In [1]: import numpy as np

In [2]: from numpy import linalg as LA

In [3]: np.set_printoptions(suppress=True, linewidth=100)

In [4]: J = np.loadtxt("test10.csv", delimiter=",")

In [5]: J.round(2)
Out[5]: 
array([[-0.73, -0.21,  0.41, -0.51],
       [ 0.55, -0.58, -0.06, -0.6 ],
       [-0.37, -0.06, -0.91, -0.19],
       [-0.18, -0.79,  0.01,  0.59]])

In [6]: np.round(J @ J.T, 2) + 0
Out[6]: 
array([[1., 0., 0., 0.],
       [0., 1., 0., 0.],
       [0., 0., 1., 0.],
       [0., 0., 0., 1.]])

In [7]: np.round(J[:, 2] @ J[:, 0], 2)
Out[7]: np.float64(0.0)

In [8]: np.round(LA.pinv(J), 2)
Out[8]: 
array([[-0.73,  0.55, -0.37, -0.18],
       [-0.21, -0.58, -0.06, -0.79],
       [ 0.41, -0.06, -0.91,  0.01],
       [-0.51, -0.6 , -0.19,  0.59]])

In [9]: Q, Rm = LA.qr(J)

In [10]: np.round(abs(Rm[0, 0]), 2), round(float(LA.norm(J[:, 0])), 2)
Out[10]: (np.float64(1.0), 1.0)

In [11]: np.round(Q @ Rm, 2)
Out[11]: 
array([[-0.73, -0.21,  0.41, -0.51],
       [ 0.55, -0.58, -0.06, -0.6 ],
       [-0.37, -0.06, -0.91, -0.19],
       [-0.18, -0.79,  0.01,  0.59]])

In [12]: np.allclose(Rm.T @ Rm, J.T @ J)
Out[12]: True

In [13]: Q.shape, Rm.shape
Out[13]: ((4, 4), (4, 4))

In [14]: np.round(np.abs(np.diag(Rm)), 2)
Out[14]: array([1., 1., 1., 1.])

In [15]: Q.round(2)
Out[15]: 
array([[-0.73, -0.21,  0.41, -0.51],
       [ 0.55, -0.58, -0.06, -0.6 ],
       [-0.37, -0.06, -0.91, -0.19],
       [-0.18, -0.79,  0.01,  0.59]])

In [16]: rng = np.random.default_rng(28)

In [17]: other = J + rng.integers(-2, 3, (4, 3)) @ rng.integers(-2, 3, (3, 4))

In [18]: other.round(2)
Out[18]: 
array([[-3.73,  2.79,  1.41,  1.49],
       [-3.45,  2.42,  3.94,  7.4 ],
       [ 0.63,  3.94, -9.91, -4.19],
       [-0.18, -3.79,  4.01, -3.41]])

In [19]: LA.matrix_rank(other - J, tol=1e-8)
Out[19]: np.int64(3)

In [20]: np.round(other - J, 2)
Out[20]: 
array([[-3.,  3.,  1.,  2.],
       [-4.,  3.,  4.,  8.],
       [ 1.,  4., -9., -4.],
       [ 0., -3.,  4., -4.]])

In [21]: u = np.array([1, 0, 2])

In [22]: np.round(np.array([np.convolve(row, u, "same") for row in J]), 2)
Out[22]: 
array([[-0.21, -1.05, -0.92,  0.82],
       [-0.58,  1.04, -1.76, -0.12],
       [-0.06, -1.64, -0.31, -1.82],
       [-0.79, -0.36, -0.98,  0.01]])

In [23]: W0 = np.array([[0.0, -2.0], [-2.0, 0.0]])

In [24]: [round(float(LA.det(W0[:i, :i])), 2) + 0 for i in range(1, 3)]
Out[24]: [0.0, -4.0]

In [25]: round(float(LA.eigvalsh(W0).min()), 2)
Out[25]: -2.0

In [26]: mat = np.loadtxt("block4.csv", delimiter=",")

In [27]: mat
Out[27]: 
array([[-1., -2., -2.,  0.,  0.],
       [-2., -1., -2.,  0.,  0.],
       [-2., -2., -1.,  0.,  0.],
       [ 0.,  0.,  0., -1., -2.],
       [ 0.,  0.,  0., -2., -1.]])

In [28]: other = np.array([[-1, -1, 0], [-3, 3, -4]])

In [29]: basis = np.kron(other, mat)

In [30]: basis
Out[30]: 
array([[ 1.,  2.,  2., -0., -0.,  1.,  2.,  2., -0., -0., -0., -0., -0.,  0.,  0.],
       [ 2.,  1.,  2., -0., -0.,  2.,  1.,  2., -0., -0., -0., -0., -0.,  0.,  0.],
       [ 2.,  2.,  1., -0., -0.,  2.,  2.,  1., -0., -0., -0., -0., -0.,  0.,  0.],
       [-0., -0., -0.,  1.,  2., -0., -0., -0.,  1.,  2.,  0.,  0.,  0., -0., -0.],
       [-0., -0., -0.,  2.,  1., -0., -0., -0.,  2.,  1.,  0.,  0.,  0., -0., -0.],
       [ 3.,  6.,  6., -0., -0., -3., -6., -6.,  0.,  0.,  4.,  8.,  8., -0., -0.],
       [ 6.,  3.,  6., -0., -0., -6., -3., -6.,  0.,  0.,  8.,  4.,  8., -0., -0.],
       [ 6.,  6.,  3., -0., -0., -6., -6., -3.,  0.,  0.,  8.,  8.,  4., -0., -0.],
       [-0., -0., -0.,  3.,  6.,  0.,  0.,  0., -3., -6., -0., -0., -0.,  4.,  8.],
       [-0., -0., -0.,  6.,  3.,  0.,  0.,  0., -6., -3., -0., -0., -0.,  8.,  4.]])

In [31]: W0 - W0[0]
Out[31]: 
array([[ 0.,  0.],
       [-2.,  2.]])

In [32]: vec = np.array([2, 2, 3, 2, 2])

In [33]: target = mat @ vec

In [34]: c, lr = np.zeros(5), 1 / LA.norm(mat, 2) ** 2

In [35]: for i in range(50):
    ...:     c -= lr * mat.T @ (mat @ c - target)
    ...:     if i % 10 == 0: print(i, round(LA.norm(mat @ c - target), 2))
    ...: 
0 5.49
10 0.52
20 0.35
30 0.23
40 0.15

In [36]: np.round(LA.cond(mat), 2)
Out[36]: np.float64(5.0)

In [37]: c.round(2)
Out[37]: array([2.04, 2.04, 2.91, 2.  , 2.  ])

In [38]: evals, V = LA.eigh(mat)

In [39]: round(evals.sum(), 2), np.trace(mat)
Out[39]: (np.float64(-5.0), np.float64(-5.0))

In [40]: np.round(V.T @ mat @ V, 2) + 0
Out[40]: 
array([[-5.,  0.,  0.,  0.,  0.],
       [ 0., -3.,  0.,  0.,  0.],
       [ 0.,  0.,  1.,  0.,  0.],
       [ 0.,  0.,  0.,  1.,  0.],
       [ 0.,  0.,  0.,  0.,  1.]])

In [41]: np.round(V @ np.diag(evals) @ V.T, 2)
Out[41]: 
array([[-1., -2., -2.,  0.,  0.],
       [-2., -1., -2.,  0.,  0.],
       [-2., -2., -1.,  0.,  0.],
       [ 0.,  0.,  0., -1., -2.],
       [ 0.,  0.,  0., -2., -1.]])

In [42]: np.round(LA.svd(mat, compute_uv=False), 2)
Out[42]: array([5., 3., 1., 1., 1.])

In [43]: np.unique(evals.round(6) + 0, return_counts=True)[1]
Out[43]: array([1, 1, 3])

In [44]: (evals > 1e-8).sum(), (evals < -1e-8).sum()
Out[44]: (np.int64(3), np.int64(2))

In [45]: evals.round(2)
Out[45]: array([-5., -3.,  1.,  1.,  1.])

In [46]: evals, V = LA.eigh(mat)

In [47]: vec = np.array([-3, -4, -3, -2, 4])

In [48]: np.round(V * np.maximum(evals, 0) @ V.T, 2)
Out[48]: 
array([[ 0.67, -0.33, -0.33,  0.  ,  0.  ],
       [-0.33,  0.67, -0.33,  0.  ,  0.  ],
       [-0.33, -0.33,  0.67,  0.  ,  0.  ],
       [ 0.  ,  0.  ,  0.  ,  0.5 , -0.5 ],
       [ 0.  ,  0.  ,  0.  , -0.5 ,  0.5 ]])

In [49]: np.round(LA.eigvalsh(mat[1:, 1:]), 2)
Out[49]: array([-3., -3.,  1.,  1.])

In [50]: np.round(vec @ mat @ vec / (vec @ vec), 2), evals[0], evals[-1]
Out[50]: (np.float64(-2.85), np.float64(-5.0), np.float64(1.0))

In [51]: np.abs(mat).sum(axis=1).max(), np.abs(evals).max()
Out[51]: (np.float64(5.0), np.float64(5.0))

In [52]: M = np.array([[-2, -1, 3], [2, -5, -4], [-3, 5, 1]])

In [53]: M[1] = M[2]

In [54]: M
Out[54]: 
array([[-2, -1,  3],
       [-3,  5,  1],
       [-3,  5,  1]])

In [55]: Uu, sig, Vt = LA.svd(M)

In [56]: np.argmax(sig[:-1] / (sig[1:] + 1e-6)) + 1
Out[56]: np.int64(2)

In [57]: sig.round(2) + 0
Out[57]: array([8.4 , 3.67, 0.  ])

In [58]: other = Uu[:, :2] @ np.diag(sig[:2]) @ Vt[:2]

In [59]: other.round(2)
Out[59]: 
array([[-2., -1.,  3.],
       [-3.,  5.,  1.],
       [-3.,  5.,  1.]])

In [60]: round(float(np.abs(M - other).max()), 2)
Out[60]: 0.0

In [61]: LA.matrix_rank(other)
Out[61]: np.int64(2)

In [62]: LA.matrix_rank(M, rtol=0.05)
Out[62]: np.int64(2)

In [63]: [round(float(x), 2) for x in LA.svd(M, compute_uv=False)[:3]]
Out[63]: [8.4, 3.67, 0.0]

In [64]: np.argsort(-LA.norm(M, axis=0).round(6), kind="stable")[:3]
Out[64]: array([1, 0, 2])

In [65]: data = np.load("x.npy")

In [66]: data
Out[66]: 
array([[-1.,  1.],
       [ 1., -1.]])

In [67]: Uu, sig, Vt = LA.svd(data)

In [68]: np.argmax(sig[:-1] / (sig[1:] + 1e-6)) + 1
Out[68]: np.int64(1)

In [69]: other = Uu[:, :1] @ np.diag(sig[:1]) @ Vt[:1]

In [70]: round(float(LA.norm(data - other) / LA.norm(data)), 2)
Out[70]: 0.0

In [71]: LA.matrix_rank(other)
Out[71]: np.int64(1)

In [72]: rk = LA.matrix_rank(data)

In [73]: rk
Out[73]: np.int64(1)

In [74]: ns = LA.svd(data)[2][rk:].T

In [75]: np.allclose(data @ ns, 0)
Out[75]: True

In [76]: np.round(ns[:, 0] / ns[np.abs(ns[:, 0]).round(6).argmax(), 0], 2)
Out[76]: array([1., 1.])

In [77]: np.round(ns @ ns.T, 2)
Out[77]: 
array([[0.5, 0.5],
       [0.5, 0.5]])

In [78]: np.round(data @ ns, 2) + 0
Out[78]: 
array([[0.],
       [0.]])
